% ipython --no-banner

In [1]: import numpy as np

In [2]: np.set_printoptions(precision=2, suppress=True, linewidth=160)

In [3]: def rd(a):
   ...:     return np.round(a, 2) + 0
   ...: 

In [4]: F = np.loadtxt("arr.csv", delimiter=",")

In [5]: F
Out[5]: 
array([[  9.87,  -1.96, -13.85],
       [  7.13,  -1.19, -10.38],
       [  6.35,  -0.97,  -9.31],
       [  4.8 ,  -0.5 ,  -6.99],
       [  4.1 ,  -0.3 ,  -5.87],
       [  2.62,   0.09,  -3.34],
       [  2.26,   0.16,  -2.7 ],
       [ -0.2 ,  -0.07,   0.05],
       [ -0.97,  -0.37,   0.04],
       [ -1.21,  -0.47,  -0.02],
       [ -1.21,  -0.47,  -0.02],
       [ -1.75,  -0.7 ,  -0.2 ],
       [ -1.84,  -0.74,  -0.24],
       [ -3.92,  -1.59,  -1.34],
       [ -4.16,  -1.68,  -1.48],
       [ -4.47,  -1.8 ,  -1.67],
       [ -4.73,  -1.9 ,  -1.83],
       [ -5.42,  -2.15,  -2.26],
       [ -5.55,  -2.2 ,  -2.35],
       [ -6.43,  -2.52,  -2.91],
       [ -6.83,  -2.66,  -3.16],
       [-14.18,  -4.96,  -7.74]])

In [6]: proj = F @ np.linalg.solve(F.T @ F, F.T)

In [7]: np.allclose(proj @ proj, proj)
Out[7]: True

In [8]: rd(np.diag(proj))
Out[8]: array([0.56, 0.22, 0.18, 0.14, 0.13, 0.11, 0.09, 0.  , 0.01, 0.02, 0.02, 0.03, 0.04, 0.07, 0.07, 0.08, 0.08, 0.09, 0.09, 0.11, 0.12, 0.74])

In [9]: D = np.linalg.norm(F[:, None] - F[None], axis=-1)

In [10]: np.linalg.matrix_rank(D ** 2)
Out[10]: np.int64(5)

In [11]: D.mean(axis=1).argmax()
Out[11]: np.int64(0)

In [12]: round(np.log10(np.linalg.cond(F)))
Out[12]: 1

In [13]: [round(float(x), 2) for x in np.linalg.svd(F, compute_uv=False)[:3]]
Out[13]: [27.89, 23.47, 1.22]

In [14]: rd(np.abs(np.linalg.svd(F)[2][-1]))
Out[14]: array([0.23, 0.94, 0.26])

In [15]: def softmax(z):
    ...:     e = np.exp(z - z.max(axis=-1, keepdims=True))
    ...:     return e / e.sum(axis=-1, keepdims=True)
    ...: 

In [16]: rd(softmax(F[1]))
Out[16]: array([1., 0., 0.])

In [17]: rd(softmax(F[1] + -2))
Out[17]: array([1., 0., 0.])

In [18]: S = F @ F.T / np.sqrt(3)

In [19]: softmax(S).round(6).argmax(axis=1)
Out[19]: array([ 0,  0,  0,  0,  0,  0,  0, 21, 21, 21, 21, 21, 21, 21, 21, 21, 21, 21, 21, 21, 21, 21])

In [20]: rd(softmax(S)[1] @ F)
Out[20]: array([  9.87,  -1.96, -13.85])

In [21]: E = np.diag(np.array([4, -9, 8])) + -2 * np.eye(3, k=1) + -2 * np.eye(3, k=-1)

In [22]: E
Out[22]: 
array([[ 4., -2.,  0.],
       [-2., -9., -2.],
       [ 0., -2.,  8.]])

In [23]: np.kron(np.eye(2, dtype=int), E)
Out[23]: 
array([[ 4., -2.,  0.,  0., -0.,  0.],
       [-2., -9., -2., -0., -0., -0.],
       [ 0., -2.,  8.,  0., -0.,  0.],
       [ 0., -0.,  0.,  4., -2.,  0.],
       [-0., -0., -0., -2., -9., -2.],
       [ 0., -0.,  0.,  0., -2.,  8.]])

In [24]: rd(np.linalg.det(E.T))
Out[24]: np.float64(-336.0)

In [25]: rd(np.linalg.eigvals(E))
Out[25]: array([-9.52,  4.28,  8.25])

In [26]: np.einsum("ii->", E)
Out[26]: np.float64(3.0)

In [27]: rd(np.linalg.eigvals(E).sum().real)
Out[27]: np.float64(3.0)

In [28]: rd(np.poly(E))
Out[28]: array([  1.,  -3., -84., 336.])

In [29]: rd(np.linalg.det(E[::-1]))
Out[29]: np.float64(336.0)

In [30]: f = np.array([1, 3, 1])

In [31]: J = f[np.abs(np.subtract.outer(np.arange(3), np.arange(3)))]

In [32]: J
Out[32]: 
array([[1, 3, 1],
       [3, 1, 3],
       [1, 3, 1]])

In [33]: # symmetric

In [34]: U, s, Vh = np.linalg.svd(J)

In [35]: rd(s)
Out[35]: array([5.77, 2.77, 0.  ])

In [36]: np.argmax(s[:-1] / (s[1:] + 1e-6)) + 1
Out[36]: np.int64(2)

In [37]: B = U[:, :2] @ np.diag(s[:2]) @ Vh[:2]

In [38]: rd(np.linalg.norm(J - B) / np.linalg.norm(J))
Out[38]: np.float64(0.0)

In [39]: rd(B)
Out[39]: 
array([[1., 3., 1.],
       [3., 1., 3.],
       [1., 3., 1.]])

In [40]: rd(np.linalg.norm(J - B, 2)), rd(s[2])
Out[40]: (np.float64(0.0), np.float64(0.0))

In [41]: np.linalg.matrix_rank(J)
Out[41]: np.int64(2)

In [42]: np.diff(J, axis=0)
Out[42]: 
array([[ 2, -2,  2],
       [-2,  2, -2]])

In [43]: np.count_nonzero(J)
Out[43]: np.int64(9)

In [44]: J.shape
Out[44]: (3, 3)

In [45]: np.abs(J).max()
Out[45]: np.int64(3)

In [46]: rd(np.linalg.svd(J, compute_uv=False))
Out[46]: array([5.77, 2.77, 0.  ])
